% python3 -q
>>> import numpy as np
>>> np.set_printoptions(precision=1, suppress=True, linewidth=200)
>>> other = np.array([[1, 1], [1, -1]])
>>> rng = np.random.default_rng(382250)
>>> m1 = np.kron(other, np.kron(other, other))[rng.permutation(8)][:3]
>>> m1
array([[ 1,  1,  1,  1, -1, -1, -1, -1],
       [ 1,  1,  1,  1,  1,  1,  1,  1],
       [ 1, -1, -1,  1, -1,  1,  1, -1]])
>>> theta = np.radians(72)
>>> r_ = np.eye(8)
>>> r_[3, 3] = r_[1, 1] = np.cos(theta)
>>> r_[3, 1], r_[1, 3] = -np.sin(theta), np.sin(theta)
>>> r_
array([[ 1. ,  0. ,  0. ,  0. ,  0. ,  0. ,  0. ,  0. ],
       [ 0. ,  0.3,  0. ,  1. ,  0. ,  0. ,  0. ,  0. ],
       [ 0. ,  0. ,  1. ,  0. ,  0. ,  0. ,  0. ,  0. ],
       [ 0. , -1. ,  0. ,  0.3,  0. ,  0. ,  0. ,  0. ],
       [ 0. ,  0. ,  0. ,  0. ,  1. ,  0. ,  0. ,  0. ],
       [ 0. ,  0. ,  0. ,  0. ,  0. ,  1. ,  0. ,  0. ],
       [ 0. ,  0. ,  0. ,  0. ,  0. ,  0. ,  1. ,  0. ],
       [ 0. ,  0. ,  0. ,  0. ,  0. ,  0. ,  0. ,  1. ]])
>>> other = m1 @ r_.T
>>> np.allclose(m1 @ m1.T, other @ other.T)
True
>>> round(float(np.linalg.det(r_)), 1), round(float(np.trace(r_)), 1)
(1.0, 6.6)
>>> np.abs(other - m1).max(axis=0)
array([0. , 1.6, 0. , 1.6, 0. , 0. , 0. , 0. ])
>>> np.linalg.norm(m1, axis=1)
array([2.8, 2.8, 2.8])
>>> np.round(np.linalg.norm(m1, "nuc"), 1)
np.float64(8.5)
>>> m1[0] @ m1[2]
np.int64(0)
>>> np.round(np.linalg.norm(m1, 2), 1)
np.float64(2.8)
>>> np.linalg.norm(m1, axis=1).argmax()
np.int64(0)
>>> round(np.linalg.norm(m1, 1), 1), np.round(np.linalg.norm(m1, np.inf), 1)
(np.float64(3.0), np.float64(8.0))
>>> other = m1[0, 0] * m1[1:] - np.outer(m1[1:, 0], m1[0])
>>> other
array([[ 0,  0,  0,  0,  2,  2,  2,  2],
       [ 0, -2, -2,  0,  0,  2,  2,  0]])
>>> np.flatnonzero(~other.round(6).any(axis=1))
array([], dtype=int64)
>>> np.linalg.matrix_rank(other), np.linalg.matrix_rank(m1)
(np.int64(2), np.int64(3))
>>> W0 = np.load("data.npy")
>>> W0
array([[  9.1,   1. ,   3. ],
       [ 17.1,   0.2,   4.8],
       [ 30.4,   0.1,  -2.4],
       [-16.8,  -0.6,   0.6],
       [  6.4,   0.3,   2. ],
       [  7. ,   0.3,   1.3],
       [ -8.3,   0.2,   0.3],
       [ -2.7,   0.3,  -1.3],
       [-16.3,  -0.6,  -0.1],
       [-11. ,  -0.3,   2.9],
       [ -9.7,   0.8,  -1.1],
       [ -6.4,   0.3,   1.1],
       [-19.8,   0.5,  -0.1],
       [ -8.4,   0.5,  -0.5],
       [  5.2,   0. ,  -4.3],
       [  5. ,  -0.3,   1.5],
       [ 26.4,   0.6,   2.4],
       [-10.3,  -0.3,  -0.8],
       [ -7.1,   0.3,  -0.5],
       [ -8.4,   0.4,  -0.2],
       [ -5.2,   1. ,  -1.6],
       [  7.5,  -0.1,  -0.5],
       [ -3.7,   0.2,   1.2]])
>>> # column 0 is much longer than the rest
>>> other = W0 + rng.integers(-2, 3, (23, 1)) @ rng.integers(-2, 3, (1, 3))
>>> other
array([[  9.1,   1. ,   3. ],
       [ 17.1,   0.2,   4.8],
       [ 30.4,   0.1,  -2.4],
       [-16.8,   0.4,   2.6],
       [  6.4,  -1.7,  -2. ],
       [  7. ,  -1.7,  -2.7],
       [ -8.3,  -1.8,  -3.7],
       [ -2.7,  -0.7,  -3.3],
       [-16.3,  -0.6,  -0.1],
       [-11. ,   0.7,   4.9],
       [ -9.7,  -0.2,  -3.1],
       [ -6.4,  -0.7,  -0.9],
       [-19.8,  -1.5,  -4.1],
       [ -8.4,  -0.5,  -2.5],
       [  5.2,  -1. ,  -6.3],
       [  5. ,  -2.3,  -2.5],
       [ 26.4,  -1.4,  -1.6],
       [-10.3,  -0.3,  -0.8],
       [ -7.1,  -0.7,  -2.5],
       [ -8.4,   2.4,   3.8],
       [ -5.2,   3. ,   2.4],
       [  7.5,  -2.1,  -4.5],
       [ -3.7,  -1.8,  -2.8]])
>>> other - W0
array([[ 0.,  0.,  0.],
       [ 0.,  0.,  0.],
       [ 0.,  0.,  0.],
       [ 0.,  1.,  2.],
       [ 0., -2., -4.],
       [ 0., -2., -4.],
       [ 0., -2., -4.],
       [ 0., -1., -2.],
       [ 0.,  0.,  0.],
       [ 0.,  1.,  2.],
       [ 0., -1., -2.],
       [ 0., -1., -2.],
       [ 0., -2., -4.],
       [ 0., -1., -2.],
       [ 0., -1., -2.],
       [ 0., -2., -4.],
       [ 0., -2., -4.],
       [ 0.,  0.,  0.],
       [ 0., -1., -2.],
       [ 0.,  2.,  4.],
       [ 0.,  2.,  4.],
       [ 0., -2., -4.],
       [ 0., -2., -4.]])
>>> np.abs(other - W0).sum(axis=1)
array([0., 0., 0., 3., 6., 6., 6., 3., 0., 3., 3., 3., 6., 3., 3., 6., 6., 0., 3., 6., 6., 6., 6.])
>>> other = np.c_[W0[:, :2] @ np.array([[-1, -3], [-1, 0]]), np.array([3, 0, -3, 3, 0, 0, 0, 1, -2, 0, -2, 2, 0, 2, 3, -1, -1, 3, -1, -2, 2, 0, 3])]
>>> other
array([[-10.1, -27.3,   3. ],
       [-17.3, -51.3,   0. ],
       [-30.5, -91.2,  -3. ],
       [ 17.4,  50.4,   3. ],
       [ -6.7, -19.2,   0. ],
       [ -7.3, -21. ,   0. ],
       [  8.1,  24.9,   0. ],
       [  2.4,   8.1,   1. ],
       [ 16.9,  48.9,  -2. ],
       [ 11.3,  33. ,   0. ],
       [  8.9,  29.1,  -2. ],
       [  6.1,  19.2,   2. ],
       [ 19.3,  59.4,   0. ],
       [  7.9,  25.2,   2. ],
       [ -5.2, -15.6,   3. ],
       [ -4.7, -15. ,  -1. ],
       [-27. , -79.2,  -1. ],
       [ 10.6,  30.9,   3. ],
       [  6.8,  21.3,  -1. ],
       [  8. ,  25.2,  -2. ],
       [  4.2,  15.6,   2. ],
       [ -7.4, -22.5,   0. ],
       [  3.5,  11.1,   3. ]])
>>> np.linalg.matrix_rank(np.c_[W0, other])
np.int64(4)
>>> np.round(np.linalg.lstsq(W0, other[:, 0])[0], 1) + 0
array([-1., -1.,  0.])
>>> np.round(np.linalg.norm(other - W0 @ np.linalg.lstsq(W0, other)[0], axis=0), 1) + 0
array([0. , 0. , 8.6])
